% ipython --no-banner

In [1]: import numpy as np

In [2]: np.set_printoptions(precision=2, suppress=True, linewidth=100, legacy="1.25")

In [3]: A = np.load("mat.npy")

In [4]: A
Out[4]: 
array([[ 3.38,  2.19,  2.8 , -0.01, -0.82,  1.52, -1.87, -2.06,  1.62,  2.34,  2.45],
       [-0.25, -1.69, -1.24, -0.59,  0.18,  0.43,  3.2 , -4.41,  2.28, -1.42, -4.8 ],
       [-2.2 , -1.72,  0.63,  3.42,  0.  , -0.68,  2.76, -0.11,  3.44,  2.76,  2.14],
       [-2.48,  2.62, -4.07, -0.97, -0.84, -1.67, -1.9 , -2.41,  4.58, -2.14,  1.84],
       [-3.13, -1.63,  2.46,  0.84,  0.86,  1.33, -2.56,  1.63,  3.2 ,  0.28, -1.08],
       [-2.25,  2.19, -1.48,  3.45, -1.66,  3.99,  2.64, -0.26, -0.75,  1.27, -2.93],
       [ 1.02, -4.14, -3.32,  2.4 , -4.49,  1.57, -1.91, -0.48, -1.38,  0.31, -1.23]])

In [5]: left, s, vt = np.linalg.svd(A, full_matrices=False)

In [6]: np.abs(left[:, 0]).round(6).argmax()
Out[6]: 1

In [7]: s / s[0]
Out[7]: array([1.  , 0.9 , 0.81, 0.73, 0.66, 0.59, 0.53])

In [8]: np.allclose(left * s @ vt, A)
Out[8]: True

In [9]: np.round(vt @ vt.T, 2) + 0
Out[9]: 
array([[1., 0., 0., 0., 0., 0., 0.],
       [0., 1., 0., 0., 0., 0., 0.],
       [0., 0., 1., 0., 0., 0., 0.],
       [0., 0., 0., 1., 0., 0., 0.],
       [0., 0., 0., 0., 1., 0., 0.],
       [0., 0., 0., 0., 0., 1., 0.],
       [0., 0., 0., 0., 0., 0., 1.]])

In [10]: other = A / np.linalg.norm(A, axis=1, keepdims=True)

In [11]: cov = other @ other.T

In [12]: round(float(np.degrees(np.arccos(np.clip(cov[3, 6], -1, 1)))), 2)
Out[12]: 94.6

In [13]: np.linalg.norm(other, axis=1)
Out[13]: array([1., 1., 1., 1., 1., 1., 1.])

In [14]: cov[3]
Out[14]: array([-0.01,  0.15,  0.08,  1.  ,  0.05, -0.11, -0.08])

In [15]: t3 = np.stack([A, -3 * A, A[::-1]])

In [16]: (t3 @ A.T).shape
Out[16]: (3, 7, 7)

In [17]: np.linalg.matrix_rank(t3.reshape(3, -1))
Out[17]: 2

In [18]: np.linalg.matrix_rank(t3)
Out[18]: array([7, 7, 7])

In [19]: t3.shape
Out[19]: (3, 7, 11)

In [20]: K = np.loadtxt("dump.csv", delimiter=",")

In [21]: K
Out[21]: 
array([[  0.21,  15.55,   1.22,   0.23,  -2.25,   4.95],
       [ -0.03, -13.38,  -0.76,   6.13,  -1.19,   0.09],
       [  0.93,   3.21,   1.48,  -7.58,  -3.26,  -1.5 ],
       [  0.68,  15.11,   2.16, -12.48,   6.19,  -2.21],
       [  0.42, -35.88,   0.53,   2.08,  -0.25,  11.75],
       [  0.4 ,   0.65,   0.82,   2.08,   4.03,  -2.07],
       [ -1.28,  20.41,   1.04,   1.68,   0.11,  -7.45],
       [  0.08, -10.8 ,   0.07,  -5.2 ,  -0.1 ,   2.93],
       [ -0.73,  14.63,  -0.42,   3.62,  -0.78,  -4.09],
       [  0.11,  -9.75,   1.49,  -3.35,   2.36,   3.89],
       [  0.8 ,  -8.55,   1.25,  -5.98,   2.75,  -3.51],
       [ -0.61,  25.84,   0.95, -15.57,   3.1 ,  -0.53],
       [  0.53,  23.99,   1.08,  -6.08,  -3.28,  -3.29],
       [  0.29,  25.96,  -1.29,  -4.53,   4.  ,  -3.18],
       [ -0.64, -24.25,  -0.78, -10.79,   0.29,   0.59],
       [ -0.56, -33.19,  -0.75,  19.2 ,  -0.61,   0.29],
       [ -0.24, -16.11,  -1.17,   2.88,   2.71,  -4.25],
       [  0.15,  31.1 ,  -1.54,   6.65,   3.95,   5.39],
       [  0.72, -18.95,   1.23,  -0.24,  -2.47,   4.06],
       [ -0.74, -10.01,   0.41,  17.76,  -1.63,   0.35],
       [  0.34,   1.37,  -1.49,  -8.64,  -1.03,  -2.11],
       [ -0.45,  22.33,   1.4 ,   4.14,  -2.19,  -2.14],
       [ -0.17, -24.02,   0.15,  20.31,   0.96,  -2.88],
       [ -0.27,  26.73,  -1.66,  -0.3 ,   3.79,  10.61],
       [  0.06,  30.87,   0.61,  -8.97,  -0.23,   2.37],
       [  0.73,  34.44,  -2.42,  16.  ,  -2.21,   6.53],
       [ -0.31,  12.13,  -2.11,   2.16,   1.51,  -4.21],
       [  0.21,  24.74,   1.78, -11.86,   0.12,  -1.18],
       [ -0.22,   8.86,  -0.19, -19.03,   3.51,   4.22],
       [ -0.38,  17.22,   3.12, -13.67,   3.79,  -4.14],
       [  0.87,  20.37,  -0.02, -10.42,  -1.91,   2.19],
       [  0.6 ,  12.83,   0.18, -16.54,  -0.87,  -2.38]])

In [22]: other = np.c_[K[:, :4] @ np.array([[2, 0, 1, 2], [1, 2, 2, 2], [2, 2, 0, 1], [0, 2, 2, 0]]), np.array([3, 3, -3, -2, -2, -1, -2, 3, 3, -3, -2, -2, 1, -2, 1, 0, 2, -2, 2, 1, -2, -3, -3, 1, 3, -1, 3, 1, 0, -2, -2, 1])]

In [23]: other
Out[23]: 
array([[ 18.41,  34.  ,  31.77,  32.74,   3.  ],
       [-14.96, -16.02, -14.53, -27.58,   3.  ],
       [  8.03,  -5.78,  -7.81,   9.76,  -3.  ],
       [ 20.79,   9.58,   5.94,  33.74,  -2.  ],
       [-33.98, -66.54, -67.18, -70.39,  -2.  ],
       [  3.09,   7.1 ,   5.86,   2.92,  -1.  ],
       [ 19.93,  46.26,  42.9 ,  39.3 ,  -2.  ],
       [-10.5 , -31.86, -31.92, -21.37,   3.  ],
       [ 12.33,  35.66,  35.77,  27.38,   3.  ],
       [ -6.55, -23.22, -26.09, -17.79,  -3.  ],
       [ -4.45, -26.56, -28.26, -14.25,  -2.  ],
       [ 26.52,  22.44,  19.93,  51.41,  -2.  ],
       [ 27.21,  37.98,  36.35,  50.12,   1.  ],
       [ 23.96,  40.28,  43.15,  51.21,  -2.  ],
       [-27.09, -71.64, -70.72, -50.56,   1.  ],
       [-35.81, -29.48, -28.54, -68.25,   0.  ],
       [-18.93, -28.8 , -26.7 , -33.87,   2.  ],
       [ 28.32,  72.42,  75.65,  60.96,  -2.  ],
       [-15.05, -35.92, -37.66, -35.23,   2.  ],
       [-10.67,  16.32,  14.76, -21.09,   1.  ],
       [ -0.93, -17.52, -14.2 ,   1.93,  -2.  ],
       [ 24.23,  55.74,  52.49,  45.16,  -3.  ],
       [-24.06,  -7.12,  -7.59, -48.23,  -3.  ],
       [ 22.87,  49.54,  52.59,  51.26,   1.  ],
       [ 32.21,  45.02,  43.86,  62.47,   3.  ],
       [ 31.06,  96.04, 101.61,  67.92,  -1.  ],
       [  7.29,  24.36,  28.27,  21.53,   3.  ],
       [ 28.72,  29.32,  25.97,  51.68,   1.  ],
       [  8.04, -20.72, -20.56,  17.09,   0.  ],
       [ 22.7 ,  13.34,   6.72,  36.8 ,  -2.  ],
       [ 22.07,  19.86,  20.77,  42.46,  -2.  ],
       [ 14.39,  -7.06,  -6.82,  27.04,   1.  ]])

In [24]: np.linalg.matrix_rank(np.c_[K, other])
Out[24]: 7

In [25]: np.linalg.matrix_rank(other)
Out[25]: 5

In [26]: np.round(np.linalg.norm(other - K @ np.linalg.lstsq(K, other)[0], axis=0), 2) + 0
Out[26]: array([ 0. ,  0. ,  0. ,  0. , 10.7])

In [27]: F = np.loadtxt("a.csv", delimiter=",")

In [28]: F
Out[28]: 
array([[-1.,  3., -2.,  1., -3.,  2.],
       [ 1.,  3., -1., -1., -3.,  1.],
       [ 0., -1., -2.,  0.,  1.,  2.],
       [-2.,  6., -4., -2.,  6., -4.],
       [ 2.,  6., -2.,  2.,  6., -2.],
       [ 0., -2., -4.,  0., -2., -4.]])

In [29]: Xc = K - K.mean(axis=0)

In [30]: left, s, vt = np.linalg.svd(Xc, full_matrices=False)

In [31]: s
Out[31]: array([114.92,  53.79,  24.54,  13.79,   6.56,   2.8 ])

In [32]: np.round(np.abs(vt[-1]), 2) + 0
Out[32]: array([1.  , 0.  , 0.03, 0.02, 0.04, 0.04])

In [33]: np.abs(left[:, 0]).argmax()
Out[33]: 15

In [34]: np.searchsorted(np.cumsum(s ** 2) / (s ** 2).sum(), 0.9) + 1
Out[34]: 2

In [35]: np.round((s ** 2).sum() ** 2 / (s ** 4).sum(), 2)
Out[35]: 1.57

In [36]: (np.sign(left[:, 0]) == np.sign(left[0, 0])).astype(int)
Out[36]: 
array([1, 0, 0, 1, 0, 0, 1, 0, 1, 0, 0, 1, 1, 1, 0, 0, 0, 1, 0, 0, 0, 1, 0, 1, 1, 1, 1, 1, 1, 1, 1,
       1])

In [37]: rng = np.random.default_rng(79733)

In [38]: idx = rng.permutation(6)

In [39]: idx
Out[39]: array([5, 3, 4, 0, 2, 1])

In [40]: other = F[idx][:, idx]

In [41]: np.diag(other)
Out[41]: array([-4., -2.,  6., -1., -2.,  3.])

In [42]: np.allclose(other, F)
Out[42]: False

In [43]: other = F[0, 0] * F[1:] - np.outer(F[1:, 0], F[0])

In [44]: other
Out[44]: 
array([[  0.,  -6.,   3.,   0.,   6.,  -3.],
       [  0.,   1.,   2.,  -0.,  -1.,  -2.],
       [  0.,   0.,   0.,   4., -12.,   8.],
       [  0., -12.,   6.,  -4.,   0.,  -2.],
       [  0.,   2.,   4.,  -0.,   2.,   4.]])

In [45]: np.linalg.matrix_rank(other), np.linalg.matrix_rank(F)
Out[45]: (5, 6)

In [46]: F[:, 0] / F[0, 0]
Out[46]: array([ 1., -1., -0.,  2., -2., -0.])

In [47]: data = np.load("sample12.npy")

In [48]: data
Out[48]: 
array([[ 0,  3,  0,  0,  1,  0,  2,  1,  0],
       [-3,  0,  0, -1, -3, -1,  1,  1,  1],
       [ 0,  0,  0,  1, -2, -2,  0, -2,  0],
       [ 0,  1, -1,  0, -1, -2,  2, -2,  0],
       [-1,  3,  2,  1,  0,  0,  3, -1,  0],
       [ 0,  1,  2,  2,  0,  0, -1, -2, -1],
       [-2, -1,  0, -2, -3,  1,  0,  3, -2],
       [-1, -1,  2,  2,  1,  2, -3,  0,  0],
       [ 0, -1,  0,  0,  0,  1,  2,  0,  0]])

In [49]: left, s, vt = np.linalg.svd(data)

In [50]: V = vt[:(s > 1e-8).sum()]

In [51]: x = data[5] + 4 * data[1] + rng.integers(2) * np.eye(9)[1]

In [52]: x
Out[52]: array([-12.,   1.,   2.,  -2., -12.,  -4.,   3.,   2.,   3.])

In [53]: np.diag(V.T @ V)
Out[53]: array([0.96, 0.89, 0.94, 0.98, 0.82, 0.59, 0.98, 0.92, 0.92])

In [54]: np.linalg.matrix_rank(np.vstack([data, x]))
Out[54]: 8

In [55]: idx = rng.permutation(9)

In [56]: idx
Out[56]: array([6, 5, 0, 8, 7, 3, 2, 1, 4])

In [57]: other = data[idx][:, idx]

In [58]: np.round(np.sort(np.abs(np.linalg.eigvals(other))), 2) + 0
Out[58]: array([0.  , 0.66, 0.66, 2.49, 2.49, 5.01, 5.01, 7.23, 7.23])

In [59]: round(np.linalg.det(other), 2), round(np.linalg.det(data[idx]), 2)
Out[59]: (-0.0, -0.0)

In [60]: np.diag(other)
Out[60]: array([0, 0, 0, 0, 0, 0, 0, 0, 0])

In [61]: cov = data.T @ data

In [62]: (data @ data.T).shape
Out[62]: (9, 9)

In [63]: cov
Out[63]: 
array([[ 15,   0,  -4,   4,  14,  -1,  -3,  -8,   1],
       [  0,  23,   5,   5,   4,  -6,  17,  -7,   1],
       [ -4,   5,  13,  10,   3,   6,  -4,  -4,  -2],
       [  4,   5,  10,  15,   9,   1,  -6, -14,   1],
       [ 14,   4,   3,   9,  25,   8,  -6,  -5,   3],
       [ -1,  -6,   6,   1,   8,  15,  -9,  10,  -3],
       [ -3,  17,  -4,  -6,  -6,  -9,  32,  -2,   2],
       [ -8,  -7,  -4, -14,  -5,  10,  -2,  24,  -3],
       [  1,   1,  -2,   1,   3,  -3,   2,  -3,   6]])

In [64]: np.diag(cov)
Out[64]: array([15, 23, 13, 15, 25, 15, 32, 24,  6])

In [65]: np.round(np.linalg.eigvalsh(cov)[::-1], 2) + 0
Out[65]: array([52.23, 52.23, 25.13, 25.13,  6.21,  6.21,  0.44,  0.44,  0.  ])

In [66]: np.trace(cov), (data ** 2).sum()
Out[66]: (168, 168)

In [67]: np.allclose(cov, cov.T)
Out[67]: True
